>>> import numpy as np
>>> from numpy import linalg as LA
>>> np.set_printoptions(suppress=True, linewidth=100)
>>> r0 = np.array([1, 1, 1, 0])
>>> r1 = np.array([0, -1, 3, 2, -2])
>>> X = r0[:, None] + r1[None, :]
>>> print(X)
[[ 1  0  4  3 -1]
 [ 1  0  4  3 -1]
 [ 1  0  4  3 -1]
 [ 0 -1  3  2 -2]]
>>> LA.matrix_rank(X, rtol=0.1)
np.int64(2)
>>> rk = LA.matrix_rank(X)
>>> rk
np.int64(2)
>>> null = LA.svd(X)[2][rk:].T
>>> print(np.round(null @ null.T, 1) + 0)
[[ 0.8 -0.2 -0.1 -0.2 -0.3]
 [-0.2  0.7  0.  -0.1 -0.4]
 [-0.1  0.   0.4 -0.4  0.2]
 [-0.2 -0.1 -0.4  0.7  0. ]
 [-0.3 -0.4  0.2  0.   0.5]]
>>> print(np.round(X @ null, 1) + 0)
[[0. 0. 0.]
 [0. 0. 0.]
 [0. 0. 0.]
 [0. 0. 0.]]
>>> print([int(LA.matrix_rank(X[:, :j + 1])) for j in range(5)])
[1, 2, 2, 2, 2]
>>> [int(LA.matrix_rank(X[:i])) for i in range(1, len(X) + 1)]
[1, 1, 1, 2]
>>> U, sig, vt = LA.svd(X)
>>> vecs = vt[:(sig > 1e-8).sum()]
>>> rng = np.random.default_rng(5546)
>>> x0 = X[2] + -1 * X[0] + rng.integers(2) * np.eye(5)[2]
>>> x0
array([0., 0., 0., 0., 0.])
>>> np.allclose(vecs.T @ vecs @ x0, x0)
True
>>> LA.matrix_rank(np.vstack([X, x0]))
np.int64(2)
>>> J = np.load("m.npy")
>>> J
array([[  6.6,   0.5,  13.1],
       [  0.4,   6.5,   2.5],
       [ 18.7,  -6.6,   4.1],
       [  4.9,  -8.9,  -1.8],
       [-10.3,  -1.8,   1.6],
       [  6.8,  -3.3,  -4.4],
       [  6.2,   5.3,  -1.9],
       [  0.8,   4.2,   1.4],
       [ -3.2,  -3.7,  -0.8],
       [ -9.3,  -4.7,  -0.5],
       [  1.6,  -1.2,   2.6],
       [ -4.4,   1.3,   3.5],
       [  0.2,  11.4,   3.8],
       [ -3.6,  -4.7,   2.8],
       [ -9.4,  -1.7,  -7.6],
       [ -0.1,   2.4,  -1.5],
       [  1.1,  -7.3,  -3. ],
       [  6.6,  -1.3,  -1.9],
       [  1.1,   3.4,   7.5],
       [ -9.8,  -3.6,  -7. ],
       [ -9.6,  -4.6,   4. ],
       [ -8.8,   2.1, -11.7],
       [ -1.3,   0.1, -13.3],
       [ -5.9,   1.3,  10.8],
       [  3.8,   2.1,   3.1]])
>>> G = np.cov(J, rowvar=False)
>>> print(round(float(np.corrcoef(J[:, 2], J[:, 0])[0, 1]), 1))
0.2
>>> np.argwhere(np.triu(np.abs(np.corrcoef(J.T)) > 0.8, 1))
array([], shape=(0, 2), dtype=int64)
>>> np.round(J.std(axis=0), 1)
array([6.9, 4.6, 6. ])
>>> print(np.round(LA.eigvalsh(G)[::-1], 1))
[55.5 33.1 20.2]
>>> Xs = J - J.mean(axis=0)
>>> U, sig, vt = LA.svd(Xs, full_matrices=False)
>>> np.round(vt[0] * np.sign(vt[0, np.abs(vt[0]).argmax()]), 1)
array([0.9, 0.1, 0.5])
>>> print(np.round(sig ** 2 / (sig ** 2).sum(), 1))
[0.5 0.3 0.2]
>>> x0 = np.array([-5, 5, 9, 0, 6])
>>> LA.norm(X @ x0) <= LA.norm(X, 2) * LA.norm(x0) + 1e-9
np.True_
>>> (X @ x0).argmax()
np.int64(0)
>>> X @ x0
array([25, 25, 25, 10])
>>> (X * x0).sum(axis=1)
array([25, 25, 25, 10])
>>> np.sign((X @ x0).round(6))
array([1, 1, 1, 1])
>>> X * x0
array([[ -5,   0,  36,   0,  -6],
       [ -5,   0,  36,   0,  -6],
       [ -5,   0,  36,   0,  -6],
       [  0,  -5,  27,   0, -12]])
>>> d = LA.norm(J[:, None] - J[None], axis=-1)
>>> d[19].round(6).argsort(kind="stable")[:4]
array([19, 14,  9, 21])
>>> np.flatnonzero(d[19] < d.mean() / 2)
array([14, 19])
>>> print(d[:5, :5].round(1))
[[ 0.  13.7 16.7 17.7 20.6]
 [13.7  0.  22.6 16.6 13.6]
 [16.7 22.6  0.  15.2 29.5]
 [17.7 16.6 15.2  0.  17.1]
 [20.6 13.6 29.5 17.1  0. ]]
>>> d.mean(axis=1).argmax()
np.int64(2)
>>> print(LA.matrix_rank(d ** 2))
5
>>> (d + 1e9 * np.eye(25)).round(6).argmin(axis=1)
array([18,  7, 17, 16,  9, 17, 24,  1, 13,  4, 24, 13,  1,  8, 19,  7,  3,  5, 24, 14,  4, 14, 21,
       11, 10])
>>> Xs = (J - J.mean(axis=0)) / J.std(axis=0)
>>> Xs.std(axis=0)
array([1., 1., 1.])
>>> np.argwhere(np.abs(Xs) > 2)
array([[ 0,  2],
       [ 2,  0],
       [12,  1],
       [22,  2]])
>>> b = LA.lstsq(np.delete(Xs, 2, axis=1), Xs[:, 2])[0]
>>> np.abs(b).argmax()
np.int64(0)
>>> print(round(1 - np.var(Xs[:, 2] - np.delete(Xs, 2, axis=1) @ b), 1))
0.1
>>> b.round(1)
array([0.2, 0.2])
